$ python3 -q
>>> import numpy as np
>>> import numpy.linalg as la
>>> np.set_printoptions(suppress=True, linewidth=200)
>>> rnd = lambda a: np.round(a, 2) + 0
>>> X = np.load("w.npy")
>>> print(X)
[[ 6.77 10.38  0.54]
 [ 4.23 11.17  0.04]
 [ 5.03 10.83 -2.28]
 [ 4.69 10.03 -0.59]
 [ 4.87 10.89  1.36]
 [ 4.55  8.52  0.06]
 [ 5.8   9.72  0.53]
 [ 4.5  10.59 -0.23]
 [ 4.92 10.29  1.08]
 [ 3.68 11.36  0.64]
 [ 5.33  9.97  0.2 ]
 [ 5.36  9.99  1.29]
 [ 6.44  9.18  0.36]
 [ 5.24  9.02 -0.64]
 [ 4.88  9.72  2.39]
 [ 3.12  9.28  1.2 ]
 [ 4.92 11.38  0.45]
 [ 5.94 10.12  0.57]]
>>> [round(float(x), 2) for x in la.svd(X, compute_uv=False)[:3]]
[48.11, 4.11, 3.83]
>>> la.cond(X) > 100
np.False_
>>> np.argsort(-la.norm(X, axis=0).round(6), kind="stable")[:3]
array([1, 0, 2])
>>> round(np.log10(la.cond(X)))
1
>>> la.matrix_rank(X, rtol=0.1)
np.int64(1)
>>> lab = X[:, 0] > np.median(X[:, 0])
>>> f = X[lab].mean(axis=0) - X[~lab].mean(axis=0)
>>> print(((X - X.mean(axis=0)) @ f > 0).astype(int))
[1 0 1 1 0 1 1 0 0 0 1 0 1 1 0 0 0 1]
>>> rnd((((X - X.mean(axis=0)) @ f > 0) == lab).mean())
np.float64(0.83)
>>> Xc = (X - X.mean(axis=0)) / X.std(axis=0)
>>> rnd(Xc.std(axis=0))
array([1., 1., 1.])
>>> b = la.lstsq(np.delete(Xc, 2, axis=1), Xc[:, 2])[0]
>>> np.abs(b).argmax()
np.int64(1)
>>> rnd(b)
array([-0.07, -0.09])
